$ ipython --no-banner

In [1]: import numpy as np

In [2]: import numpy.linalg as la

In [3]: np.set_printoptions(suppress=True, linewidth=100)

In [4]: arr = np.load("dump.npy")

In [5]: print(arr)
[[-2  0  0  0  0]
 [ 0  0  2  0  0]
 [ 0  0  0  0  3]
 [ 0 -1  0  0  0]
 [ 0  0  0 -2  0]]

In [6]: Q, evecs = la.qr(arr[:, :3])[0], la.qr(arr[:, 3:])[0]

In [7]: s = la.svd(Q.T @ evecs, compute_uv=False)

In [8]: s
Out[8]: array([0., 0.])

In [9]: print(np.degrees(np.arccos(s.clip(0, 1))))
[90. 90.]

In [10]: print(np.round(la.norm(Q @ Q.T - evecs @ evecs.T, 2), 4))
1.0

In [11]: cent = np.array([[-2, 2, -1, 2], [1, -1, 2, 2]])

In [12]: W0 = np.repeat(cent, 22 // 2, axis=0)

In [13]: rng = np.random.default_rng(91940)

In [14]: W0 = W0 + 0.05 * rng.normal(size=W0.shape)

In [15]: W0.round(4)
Out[15]: 
array([[-2.0263,  2.0138, -0.9967,  2.0562],
       [-2.0171,  2.0114, -0.9688,  2.0139],
       [-2.0874,  1.9204, -0.974 ,  1.9879],
       [-1.9769,  2.0353, -0.9751,  1.9449],
       [-2.042 ,  2.0398, -0.9715,  1.9357],
       [-2.0108,  1.9827, -1.0646,  2.0579],
       [-2.0415,  1.9389, -1.0987,  1.9532],
       [-2.0353,  1.9716, -0.9549,  1.9791],
       [-2.0401,  2.0173, -1.0865,  1.9458],
       [-1.9657,  1.9551, -1.0707,  2.0564],
       [-2.1005,  1.9979, -0.965 ,  2.0436],
       [ 0.9244, -0.9721,  2.0728,  1.9916],
       [ 0.9732, -0.9976,  1.904 ,  1.9052],
       [ 0.9763, -1.0524,  1.9892,  1.9784],
       [ 0.9522, -1.0198,  2.0068,  1.9867],
       [ 0.9771, -1.0646,  2.0809,  1.9717],
       [ 0.9353, -0.9672,  2.0749,  2.0295],
       [ 0.9845, -1.0286,  2.0698,  2.0132],
       [ 1.0159, -0.9993,  1.9573,  1.9784],
       [ 0.9962, -0.9437,  2.0336,  2.0241],
       [ 0.9666, -1.0134,  1.9943,  2.0443],
       [ 1.0461, -0.9783,  1.9999,  1.9754]])

In [16]: np.round(np.abs(la.svd(W0)[2][-1]), 4)
Out[16]: array([0.6418, 0.7574, 0.1109, 0.0456])

In [17]: [round(float(x), 4) for x in la.svd(W0, compute_uv=False)[:3]]
Out[17]: [12.4598, 9.9402, 0.2319]

In [18]: D = la.norm(W0[:, None] - W0[None], axis=-1)

In [19]: (D + 1e9 * np.eye(22)).round(6).argmin(axis=1)
Out[19]: array([ 1,  0,  7,  4,  3,  9,  8,  1,  6,  5,  0, 16, 18, 14, 13, 17, 11, 15, 21, 16, 14, 18])

In [20]: D.mean(axis=1).argmax()
Out[20]: np.int64(8)

In [21]: D[12].round(6).argsort(kind="stable")[:4]
Out[21]: array([12, 18, 13, 14])

In [22]: D[:5, :5].round(4)
Out[22]: 
array([[0.    , 0.0515, 0.1328, 0.1255, 0.1268],
       [0.0515, 0.    , 0.118 , 0.0836, 0.0869],
       [0.1328, 0.118 , 0.    , 0.165 , 0.1379],
       [0.1255, 0.0836, 0.165 , 0.    , 0.066 ],
       [0.1268, 0.0869, 0.1379, 0.066 , 0.    ]])

In [23]: D.shape
Out[23]: (22, 22)

In [24]: Q, evecs = la.qr(W0[:, :1])[0], la.qr(W0[:, 1:])[0]

In [25]: s = la.svd(Q.T @ evecs, compute_uv=False)

In [26]: s.round(4)
Out[26]: array([0.9995])

In [27]: round(la.norm(Q @ Q.T - evecs @ evecs.T, 2), 4)
Out[27]: np.float64(1.0)

In [28]: cen = W0 - W0.mean(axis=0)

In [29]: Uu, s, Vt = la.svd(cen, full_matrices=False)

In [30]: print(np.searchsorted(np.cumsum(s ** 2) / (s ** 2).sum(), 0.9) + 1)
1

In [31]: s.round(4)
Out[31]: array([12.2269,  0.2597,  0.1888,  0.1787])

In [32]: np.round(Vt[0] * np.sign(Vt[0, np.abs(Vt[0]).argmax()]), 4)
Out[32]: array([ 0.577 , -0.5741,  0.5809, -0.0013])

In [33]: np.abs(Vt[0]).argmax()
Out[33]: np.int64(2)

In [34]: print(la.matrix_rank(cen))
4

In [35]: print(np.abs(Uu[:, 0]).argmax())
15

In [36]: print(np.round(np.abs(Vt[-1]), 4))
[0.6446 0.7565 0.1073 0.0263]

In [37]: np.round(cen.mean(axis=0), 4) + 0
Out[37]: array([0., 0., 0., 0.])

In [38]: (np.sign(Uu[:, 0]) == np.sign(Uu[0, 0])).astype(int)
Out[38]: array([1, 1, 1, 1, 1, 1, 1, 1, 1, 1, 1, 0, 0, 0, 0, 0, 0, 0, 0, 0, 0, 0])

In [39]: J = np.load("run8.npy")

In [40]: J
Out[40]: 
array([[ 32.0443,  13.6619,  21.7153,   3.0613],
       [ 32.2057,  10.9861,  21.4956,   0.9606],
       [ 35.7822,  10.5304,  22.3314,   4.2947],
       [ 35.1103,  12.371 ,  21.8887,   4.9368],
       [ 52.6517, -13.5273, -13.0103,  -1.7623],
       [ 55.7155, -15.0349, -11.8225,  -0.7873],
       [ 33.6721,  12.1265,  23.4926,   2.9768],
       [ 34.6183,  10.8766,  21.9215,   3.751 ],
       [ 33.5538,  13.0883,  19.9447,   5.6546],
       [ 52.6446, -13.6348, -13.195 ,  -1.2653],
       [ 34.3438,  10.4524,  21.7985,   5.0881],
       [ 55.7583, -14.3982, -11.8761,  -2.8822],
       [ 53.9211, -12.784 , -13.5323,  -1.1114],
       [ 33.2646,  13.6313,  22.5507,   3.6428],
       [ 54.4339, -14.6913, -12.4459,  -1.5781],
       [ 55.2623, -12.3091, -10.9896,  -3.4555],
       [ 55.348 , -12.9087, -12.0348,  -1.3603],
       [ 54.8188, -13.5284, -11.8063,   0.298 ],
       [ 32.5189,  11.0825,  21.7235,   4.0995],
       [ 33.3825,  10.8905,  22.6103,   3.2795],
       [ 33.9354,  11.135 ,  23.062 ,   4.3599],
       [ 54.7802, -13.3862, -11.2799,  -2.4918],
       [ 33.9775,  10.8752,  20.4643,   3.5094],
       [ 54.8245, -14.7031, -12.0188,  -1.0463],
       [ 32.1923,  12.0495,  22.0263,   4.6132],
       [ 55.4337, -13.7932, -11.9657,  -3.4411],
       [ 54.3757, -14.3778, -10.3754,  -1.0851],
       [ 35.3651,  12.7497,  21.6163,   4.2867],
       [ 54.5666, -12.6244, -13.4807,  -1.3146]])

In [41]: x = np.array([-2, -1, 0, -2])

In [42]: target = J @ x

In [43]: np.round(la.lstsq(J, target)[0], 4) + 0
Out[43]: array([-2., -1.,  0., -2.])

In [44]: np.round(la.pinv(J) @ J, 4) + 0
Out[44]: 
array([[1., 0., 0., 0.],
       [0., 1., 0., 0.],
       [0., 0., 1., 0.],
       [0., 0., 0., 1.]])

In [45]: la.solve(J, target)
LinAlgError: Last 2 dimensions of the array must be square


In [46]: print(np.round(la.solve(J.T @ J, J.T @ target), 4) + 0)
[-2. -1.  0. -2.]

In [47]: target = target + 0.05 * rng.normal(size=29)

In [48]: target.round(4)
Out[48]: 
array([-83.8972, -77.3103, -90.6901, -92.5451, -88.2562, -94.7436, -85.5316, -87.623 , -91.4833,
       -89.1337, -89.3579, -91.3021, -92.9644, -87.3794, -91.0563, -91.315 , -95.082 , -96.7758,
       -84.3109, -84.2737, -87.6523, -91.1445, -85.8695, -92.8353, -85.6258, -90.2663, -92.0902,
       -92.0413, -93.9309])

In [49]: beta, *_ = la.lstsq(J, target)

In [50]: [round(float(la.norm(la.solve(J.T @ J + lam * np.eye(4), J.T @ target))), 2) for lam in (0, 1, 10, 100)]
Out[50]: [3.0, 2.96, 2.69, 2.19]

In [51]: beta.round(4)
Out[51]: array([-2.0015, -1.0139,  0.0091, -1.9977])

In [52]: round(float(la.norm(target - J @ beta)), 4)
Out[52]: 0.287
